% python3 -q
>>> import numpy as np
>>> np.set_printoptions(precision=2, suppress=True, linewidth=200)
>>> u = np.array([-1, 1, 1]) + 0.5
>>> mat = np.eye(3) - 2 * np.outer(u, u) / (u @ u)
>>> mat
array([[ 0.89,  0.32,  0.32],
       [ 0.32,  0.05, -0.95],
       [ 0.32, -0.95,  0.05]])
>>> np.round(np.linalg.eigvalsh(mat).min(), 2)
np.float64(-1.0)
>>> K = np.load("data.npy")
>>> K
array([[ -8.96,   5.06],
       [ 27.05, -14.89],
       [ -0.08,   0.03]])
>>> vec = np.array([1, 2])
>>> rhs = K @ vec
>>> rhs
array([ 1.16, -2.73, -0.02])
>>> np.linalg.solve(K.T @ K, K.T @ rhs)
array([1., 2.])
>>> np.round(np.linalg.pinv(K) @ K, 2) + 0
array([[1., 0.],
       [0., 1.]])
>>> rng = np.random.default_rng(71561)
>>> rhs = rhs + 0.3 * rng.normal(size=3)
>>> print(rhs)
[ 1.53 -3.21 -0.23]
>>> c, *_ = np.linalg.lstsq(K, rhs)
>>> [round(float(np.linalg.norm(np.linalg.solve(K.T @ K + lam * np.eye(2), K.T @ rhs))), 2) for lam in (0, 1, 10, 100)]
[4.28, 0.12, 0.11, 0.1]
>>> c
array([1.97, 3.8 ])
>>> np.round(K.T @ (rhs - K @ c), 2) + 0
array([0., 0.])
>>> c.round()
array([2., 4.])
>>> W = np.array([[2, 0, 1, 1, 3, 5], [-5, 3, 5, -2, 3, 4]])
>>> c = np.array([2, 0, 0, 2, 1, 0])
>>> act = np.maximum(K @ W + c, 0)
>>> (act > 0).mean(axis=0)
array([0.67, 0.67, 0.67, 0.67, 0.67, 0.33])
>>> W2 = np.array([[0, 0, -3],
...     [3, 3, 3],
...     [2, -3, -1],
...     [0, 1, -1],
...     [2, -3, 0],
...     [2, 0, 2]])
>>> act @ W2
array([[  78.22,   -3.48,   29.2 ],
       [ 226.34,  -53.61, -299.1 ],
       [   2.11,   -0.63,   -6.73]])
>>> (act @ W2).round(6).argmax(axis=1)
array([0, 0, 0])
>>> F = np.array([[2, 3, -1, -3], [1, 0, 2, 2], [-2, 1, 1, 2], [-3, -1, -3, -2]])
>>> F
array([[ 2,  3, -1, -3],
       [ 1,  0,  2,  2],
       [-2,  1,  1,  2],
       [-3, -1, -3, -2]])
>>> np.argsort(-np.linalg.norm(F, axis=0).round(6), kind="stable")[:3]
array([3, 0, 2])
>>> np.round(np.linalg.norm(F, 2) / np.linalg.norm(F), 2)
np.float64(0.72)
>>> print([round(float(x), 2) for x in np.linalg.svd(F, compute_uv=False)[:3]])
[5.83, 5.0, 2.45]
>>> J = 5 * np.eye(4) + np.eye(4, k=1)
>>> J
array([[5., 1., 0., 0.],
       [0., 5., 1., 0.],
       [0., 0., 5., 1.],
       [0., 0., 0., 5.]])
>>> [int(np.linalg.matrix_rank(np.linalg.matrix_power(J, p))) for p in range(1, 5)]
[4, 4, 4, 4]
>>> np.sort(np.linalg.eigvals(J))
array([5., 5., 5., 5.])
>>> np.linalg.matrix_rank(J - J[0, 0] * np.eye(4))
np.int64(3)
>>> A = np.load("test4.npy")
>>> A
array([[ 0,  0,  1, -3],
       [ 0,  0, -1,  4],
       [-1,  1,  0,  0],
       [ 3, -4,  0,  0]])
>>> cov = A.T @ A
>>> np.trace(cov), (A ** 2).sum()
(np.int64(54), np.int64(54))
>>> (A @ A.T).shape
(4, 4)
>>> cov
array([[ 10, -13,   0,   0],
       [-13,  17,   0,   0],
       [  0,   0,   2,  -7],
       [  0,   0,  -7,  25]])
>>> lab = rng.permutation(4)
>>> lab
array([3, 0, 1, 2])
>>> M2 = A[lab][:, lab]
>>> np.diag(M2)
array([0, 0, 0, 0])
>>> np.trace(M2)
np.int64(0)
>>> u, g = A[3], A[2]
>>> u @ u
np.int64(25)
>>> p = (u @ g) / (u @ u) * u
>>> np.linalg.matrix_rank(np.outer(u, g))
np.int64(1)
>>> print(round((g - p) @ u, 2))
0.0
>>> round(float(np.linalg.norm(u + g) ** 2 + np.linalg.norm(u - g) ** 2), 2)
54.0
>>> arr = np.load("case0.npy")
>>> arr
array([[ 0.6 , -0.73, -0.24, -0.24],
       [-0.73, -0.31, -0.44, -0.44],
       [-0.24, -0.44,  0.85, -0.15],
       [-0.24, -0.44, -0.15,  0.85]])
>>> w, evecs = np.linalg.eigh(arr)
>>> vec = np.array([8, 6, 9, 7])
>>> np.round(vec @ arr @ vec / (vec @ vec), 2), round(w[0], 2), w[-1]
(np.float64(-0.41), np.float64(-1.0), np.float64(1.0))
>>> feats = np.loadtxt("m.csv", delimiter=",")
>>> feats
array([[ 0.,  2.,  1.],
       [ 3.,  5.,  4.],
       [-2.,  0., -1.]])
>>> lab = rng.permutation(3)
>>> print(lab)
[2 0 1]
>>> M2 = feats[lab][:, lab]
>>> print(M2)
[[-1. -2.  0.]
 [ 1.  0.  2.]
 [ 4.  3.  5.]]
>>> round(np.linalg.det(M2), 2), round(float(np.linalg.det(feats[lab])), 2)
(np.float64(0.0), -0.0)
>>> print(np.allclose(M2, feats))
False
>>> round(np.linalg.norm(feats, 2) / np.linalg.norm(feats), 2)
np.float64(0.97)
>>> print(feats[1] @ feats[0])
14.0
>>> round(np.linalg.norm(feats) ** 2 / np.linalg.norm(feats, 2) ** 2, 2)
np.float64(1.07)
>>> print(round(float(np.linalg.norm(feats[1], 1)), 2), round(float(np.linalg.norm(feats[1], np.inf)), 2))
12.0 5.0
>>> print(np.linalg.norm(feats, axis=1))
[2.24 7.07 2.24]
>>> data = np.array([[1, -1, -1, 1, -1, 1, 1, -1],
...     [1, -1, -1, 1, 1, -1, -1, 1],
...     [1, 1, 1, 1, 1, 1, 1, 1],
...     [1, 1, -1, -1, 1, 1, -1, -1]])
>>> data
array([[ 1, -1, -1,  1, -1,  1,  1, -1],
       [ 1, -1, -1,  1,  1, -1, -1,  1],
       [ 1,  1,  1,  1,  1,  1,  1,  1],
       [ 1,  1, -1, -1,  1,  1, -1, -1]])
>>> lab = rng.permutation(4)
>>> lab
array([3, 1, 0, 2])
>>> M2 = F[lab][:, lab]
>>> round(np.linalg.det(M2), 2), round(np.linalg.det(F[lab]), 2)
(np.float64(0.0), np.float64(-0.0))
>>> np.allclose(M2, F)
False
>>> M2 = data[0, 0] * data[1:] - np.outer(data[1:, 0], data[0])
>>> M2
array([[ 0,  0,  0,  0,  2, -2, -2,  2],
       [ 0,  2,  2,  0,  2,  0,  0,  2],
       [ 0,  2,  0, -2,  2,  0, -2,  0]])
>>> data[:, 0] / data[0, 0]
array([1., 1., 1., 1.])
>>> np.linalg.matrix_rank(M2), np.linalg.matrix_rank(data)
(np.int64(3), np.int64(4))
